% python3 -q
>>> import numpy as np
>>> import numpy.linalg as la
>>> np.set_printoptions(suppress=True, linewidth=140)
>>> tidy = lambda a: np.round(a, 1) + 0
>>> J = np.load("arr.npy")
>>> J
array([[ 1,  0],
       [-4,  1]])
>>> evals, V = la.eig(J)
>>> evals
array([1., 1.])
>>> tidy(np.sort(la.eigvals(J @ J)))
array([1., 1.])
>>> print(np.prod(evals))
1.0
>>> f = np.array([-5, -6])
>>> A2 = J + np.outer(f, np.eye(2)[1])
>>> la.matrix_rank(la.inv(A2) - la.inv(J), tol=1e-8)
np.int64(1)
>>> print(tidy(la.det(A2) / la.det(J)), tidy(1 + la.solve(J, f)[1]))
-25.0 -25.0
>>> vec = np.array([-2, 2])
>>> print(J @ np.eye(2)[0])
[ 1. -4.]
>>> la.norm(J @ vec) <= la.norm(J, 2) * la.norm(vec) + 1e-9
np.True_
>>> np.sign((J @ vec).round(6))
array([-1,  1])
>>> print(J * vec)
[[-2  0]
 [ 8  2]]
>>> F = np.diag(np.array([6, 7, 5, -6]))
>>> print(F)
[[ 6  0  0  0]
 [ 0  7  0  0]
 [ 0  0  5  0]
 [ 0  0  0 -6]]
>>> f, g = F[3], F[2]
>>> f @ g
np.int64(0)
>>> f @ f
np.int64(36)
>>> p = (f @ g) / (f @ f) * f
>>> print(g - p)
[0. 0. 5. 0.]
>>> np.outer(f, g)
array([[  0,   0,   0,   0],
       [  0,   0,   0,   0],
       [  0,   0,   0,   0],
       [  0,   0, -30,   0]])
>>> print((g - p) @ f)
0.0
>>> P = np.triu(np.array([[7, -6, -4, -8], [8, -6, 4, -2], [5, 7, 5, 3], [0, -4, 8, -6]]), 1) + np.eye(4)
>>> A2 = P @ F @ la.inv(P)
>>> A2
array([[  6.,  -6.,  28.,   0.],
       [  0.,   7.,  -8.,  50.],
       [  0.,   0.,   5., -33.],
       [  0.,   0.,   0.,  -6.]])
>>> P @ F - F @ P
array([[  0.,  -6.,   4.,  96.],
       [  0.,   0.,  -8.,  26.],
       [  0.,   0.,   0., -33.],
       [  0.,   0.,   0.,   0.]])
>>> print(np.poly(A2))
[    1.   -12.    -1.   432. -1260.]
>>> print(tidy(la.det(A2)))
-1260.0
>>> data = np.load("case15.npy")
>>> data
array([[3, 0, 1, 4],
       [4, 3, 0, 1],
       [1, 4, 3, 0],
       [0, 1, 4, 3]])
>>> np.allclose(data, data.T)
False
>>> print(tidy(np.sort(np.abs(la.eigvals(data)))))
[0.  4.5 4.5 8. ]
>>> assert data == data.T
Traceback (most recent call last):
  File "<python-input-38>", line 1, in <module>
    assert data == data.T
           ^^^^^^^^^^^^^^
ValueError: The truth value of an array with more than one element is ambiguous. Use a.any() or a.all()
>>> data @ data
array([[10,  8, 22, 24],
       [24, 10,  8, 22],
       [22, 24, 10,  8],
       [ 8, 22, 24, 10]])
>>> (data - data.T) / 2
array([[ 0., -2.,  0.,  2.],
       [ 2.,  0., -2.,  0.],
       [ 0.,  2.,  0., -2.],
       [-2.,  0.,  2.,  0.]])
>>> la.matrix_power(data, 4)
array([[ 968, 1216, 1080,  832],
       [ 832,  968, 1216, 1080],
       [1080,  832,  968, 1216],
       [1216, 1080,  832,  968]])
>>> (data + data.T) / 2
array([[3., 2., 1., 2.],
       [2., 3., 2., 1.],
       [1., 2., 3., 2.],
       [2., 1., 2., 3.]])
>>> def softmax(z):
...     e = np.exp(z - z.max(axis=-1, keepdims=True))
...     return e / e.sum(axis=-1, keepdims=True)
... 
>>> tidy(softmax(10 * data[2]))
array([0., 1., 0., 0.])
>>> S = data @ data.T / np.sqrt(4)
>>> tidy(softmax(S)[2] @ data)
array([1., 4., 3., 0.])
>>> tidy(softmax(S + np.triu(np.full(S.shape, -np.inf), 1)))
array([[1., 0., 0., 0.],
       [0., 1., 0., 0.],
       [0., 0., 1., 0.],
       [0., 0., 0., 1.]])
>>> print(softmax(S).round(6).argmax(axis=1))
[0 1 2 3]
>>> m1 = np.load("dump.npy")
>>> m1
array([[6., 1., 1., 1., 1., 1.],
       [1., 6., 1., 1., 1., 1.],
       [1., 1., 6., 1., 1., 1.],
       [1., 1., 1., 6., 1., 1.],
       [1., 1., 1., 1., 6., 1.],
       [1., 1., 1., 1., 1., 6.]])
>>> O, V = la.qr(m1[:, :4])[0], la.qr(m1[:, 4:])[0]
>>> sigma = la.svd(O.T @ V, compute_uv=False)
>>> tidy(la.norm(O @ O.T - V @ V.T, 2))
np.float64(1.0)
>>> evals, V = la.eigh(m1)
>>> vec = np.array([1, -1, 3, 0, -3, 1])
>>> (np.sign(V[:, -1].round(6)) == np.sign(V[0, -1].round(6))).astype(int)
array([1, 1, 1, 1, 1, 1])
>>> np.abs(m1).sum(axis=1).max(), np.abs(evals).max()
(np.float64(11.0), np.float64(11.0))
>>> M = np.array([[-2, 2, 0, 0, 0, 0],
...     [1, 1, 0, 0, 0, 0],
...     [1, 2, 0, 0, 0, 0],
...     [0, 0, -2, 2, 0, 0],
...     [0, 0, 1, 1, 0, 0],
...     [0, 0, 1, 2, 0, 0],
...     [0, 0, 0, 0, -2, 2],
...     [0, 0, 0, 0, 1, 1],
...     [0, 0, 0, 0, 1, 2]])
>>> M
array([[-2,  2,  0,  0,  0,  0],
       [ 1,  1,  0,  0,  0,  0],
       [ 1,  2,  0,  0,  0,  0],
       [ 0,  0, -2,  2,  0,  0],
       [ 0,  0,  1,  1,  0,  0],
       [ 0,  0,  1,  2,  0,  0],
       [ 0,  0,  0,  0, -2,  2],
       [ 0,  0,  0,  0,  1,  1],
       [ 0,  0,  0,  0,  1,  2]])
>>> rng = np.random.default_rng(177802)
>>> A2 = M + rng.integers(-2, 3, (9, 3)) @ rng.integers(-2, 3, (3, 6))
>>> A2
array([[-4,  2, -1,  1,  4, -4],
       [ 5, -1,  5, -6, -8,  2],
       [ 1,  2,  2, -1, -2,  2],
       [ 3, -1,  2, -2, -7,  4],
       [ 0, -2,  2, -2,  2, -8],
       [ 4,  0,  3,  0, -8,  8],
       [-3, -1,  7, -4, -3,  0],
       [ 3, -1,  0, -2, -2,  1],
       [ 0,  2, -5,  5,  3,  6]])
>>> np.abs(A2 - M).sum(axis=1)
array([12, 27,  7, 23, 16, 24, 18,  9, 18])
>>> print(tidy(la.svd(A2 - M, compute_uv=False)))
[21.5 14.7  6.4  0.   0.   0. ]
>>> A2 = M / np.sqrt((M ** 2).mean(axis=1, keepdims=True))
>>> print(tidy(la.norm(A2, axis=1)))
[2.4 2.4 2.4 2.4 2.4 2.4 2.4 2.4 2.4]
>>> tidy(A2[1])
array([1.7, 1.7, 0. , 0. , 0. , 0. ])
>>> A2 = M[0, 0] * M[1:] - np.outer(M[1:, 0], M[0])
>>> A2
array([[ 0, -4,  0,  0,  0,  0],
       [ 0, -6,  0,  0,  0,  0],
       [ 0,  0,  4, -4,  0,  0],
       [ 0,  0, -2, -2,  0,  0],
       [ 0,  0, -2, -4,  0,  0],
       [ 0,  0,  0,  0,  4, -4],
       [ 0,  0,  0,  0, -2, -2],
       [ 0,  0,  0,  0, -2, -4]])
>>> M[:, 0] / M[0, 0]
array([ 1. , -0.5, -0.5, -0. , -0. , -0. , -0. , -0. , -0. ])
>>> print(la.matrix_rank(A2), la.matrix_rank(M))
5 6
>>> W0 = np.loadtxt("run1.csv", delimiter=",")
>>> W0
array([[ 0.3,  2.2,  0.3, -1.6,  1.3],
       [-1.6,  1.8, -0.8, -1.1,  1. ],
       [-1.2, -1. , -2.5,  0.3, -0.7],
       [-1. ,  2.2,  1.1, -0.6, -1.3],
       [ 0. , -2.5,  0.1,  1.2,  1.2],
       [-0.3,  1.3, -1.3,  0.7,  2.3],
       [-2.4, -0.8, -1.3, -0.9,  0. ],
       [-2. , -1. ,  0.8, -1.8, -0.4],
       [-1. ,  1.8, -1.7,  1.1,  0.8],
       [ 1.1, -1.9,  1.8,  1. ,  0.3],
       [-2.4,  1. ,  0. , -1.5,  0.4],
       [-0.6, -1.9, -0.4,  2. , -0.9],
       [ 0.5,  0.1, -0.8, -2.9,  0.1],
       [-1.1,  1.1,  0.7,  2.4,  0.4],
       [-1. ,  1.5, -1.9,  0.8,  1.2],
       [-1. ,  0.6,  2.1,  0.5, -1.7],
       [ 0.9,  1.8, -0.4, -2.1, -0.5],
       [-1.7, -2.1, -0.9,  1. ,  0.4],
       [-2. ,  1.6,  1.5, -0.2,  0.1],
       [-0.4,  2.3,  0.5,  1.7,  0.6],
       [ 0.4,  0.2,  1.8, -0.9,  2.2],
       [ 0.2,  1.9,  2.3,  0.2,  0. ],
       [ 2.1, -1. ,  0.7,  0.9,  1.5],
       [-2.4, -1.2,  0.3,  1.3,  0.4],
       [-1.8, -0.2,  1.8,  1.1,  1.1],
       [ 1.1,  2.6, -0.5,  1. ,  0.4],
       [ 0.5,  0.6, -1.9,  1.4, -1.6],
       [ 0.3,  2.8,  0.1,  0.5, -0.8]])
>>> lab = rng.permutation(4)
>>> print(lab)
[3 2 0 1]
>>> A2 = data[lab][:, lab]
>>> A2
array([[3, 4, 0, 1],
       [0, 3, 1, 4],
       [4, 1, 3, 0],
       [1, 0, 4, 3]])
>>> print((A2 - A2.T) / 2)
[[ 0.  2. -2.  0.]
 [-2.  0.  0.  2.]
 [ 2.  0.  0. -2.]
 [ 0. -2.  2.  0.]]
>>> print(np.allclose(A2, A2.T))
False
>>> np.allclose(A2 @ A2.T, A2.T @ A2)
True
>>> la.matrix_power(A2, 3)
array([[ 84, 120, 136, 172],
       [136,  84, 172, 120],
       [120, 172,  84, 136],
       [172, 136, 120,  84]])
>>> tidy(np.sort(np.abs(la.eigvals(A2))))
array([0. , 4.5, 4.5, 8. ])
>>> A2 @ A2
array([[10, 24,  8, 22],
       [ 8, 10, 22, 24],
       [24, 22, 10,  8],
       [22,  8, 24, 10]])
>>> lab = W0[:, 2] > np.median(W0[:, 2])
>>> f = W0[lab].mean(axis=0) - W0[~lab].mean(axis=0)
>>> print(np.argsort(-np.abs(f).round(6), kind="stable"))
[2 3 4 1 0]
>>> tidy((((W0 - W0.mean(axis=0)) @ f > 0) == lab).mean())
np.float64(0.9)
>>> lab.astype(int)
array([1, 0, 0, 1, 0, 0, 0, 1, 0, 1, 0, 0, 0, 1, 0, 1, 0, 0, 1, 1, 1, 1, 1, 1, 1, 0, 0, 0])
